$ python3 -q
>>> import numpy as np
>>> np.set_printoptions(suppress=True, linewidth=160)
>>> arr = np.load("run12.npy")
>>> arr
array([[-1.,  1.,  1.],
       [ 1., -1.,  1.],
       [ 1.,  1., -1.]])
>>> # symmetric
>>> np.round(np.linalg.norm(arr, axis=1), 2)
array([1.73, 1.73, 1.73])
>>> np.round(np.linalg.norm(arr, 2), 2)
np.float64(2.0)
>>> np.round(np.linalg.norm(arr[2], 1), 2), round(np.linalg.norm(arr[2], np.inf), 2)
(np.float64(3.0), np.float64(1.0))
>>> np.round(np.linalg.norm(arr) ** 2 / np.linalg.norm(arr, 2) ** 2, 2)
np.float64(2.25)
>>> vals, V = np.linalg.eigh(arr)
>>> vals.sum(), np.trace(arr)
(np.float64(-3.0), np.float64(-3.0))
>>> np.round(np.linalg.eigvalsh(arr + -2 * np.eye(3)), 2)
array([-4., -4., -1.])
>>> np.round(np.linalg.svd(arr, compute_uv=False), 2)
array([2., 2., 1.])
>>> np.round(np.abs(V[:, -1]), 2)
array([0.58, 0.58, 0.58])
>>> np.round(V.T @ V, 2) + 0
array([[1., 0., 0.],
       [0., 1., 0.],
       [0., 0., 1.]])
>>> (vals > 1e-8).sum(), (vals < -1e-8).sum()
(np.int64(1), np.int64(2))
>>> np.round(V @ np.diag(vals) @ V.T, 2)
array([[-1.,  1.,  1.],
       [ 1., -1.,  1.],
       [ 1.,  1., -1.]])
>>> A = np.load("layer7.npy")
>>> A
array([[1.  , 0.5 , 0.25, 0.12, 0.06],
       [0.5 , 1.  , 0.5 , 0.25, 0.12],
       [0.25, 0.5 , 1.  , 0.5 , 0.25],
       [0.12, 0.25, 0.5 , 1.  , 0.5 ],
       [0.06, 0.12, 0.25, 0.5 , 1.  ]])
>>> low = np.linalg.cholesky(A)
>>> low.round(2)
array([[1.  , 0.  , 0.  , 0.  , 0.  ],
       [0.5 , 0.87, 0.  , 0.  , 0.  ],
       [0.25, 0.43, 0.87, 0.  , 0.  ],
       [0.12, 0.22, 0.43, 0.87, 0.  ],
       [0.06, 0.1 , 0.22, 0.43, 0.87]])
>>> np.round(low @ low.T, 2)
array([[1.  , 0.5 , 0.25, 0.12, 0.06],
       [0.5 , 1.  , 0.5 , 0.25, 0.12],
       [0.25, 0.5 , 1.  , 0.5 , 0.25],
       [0.12, 0.25, 0.5 , 1.  , 0.5 ],
       [0.06, 0.12, 0.25, 0.5 , 1.  ]])
>>> np.round(np.prod(np.diag(low)) ** 2, 2), np.round(np.linalg.det(A), 2)
(np.float64(0.32), np.float64(0.32))
>>> np.round(np.diag(low) ** 2, 2)
array([1.  , 0.75, 0.75, 0.75, 0.75])
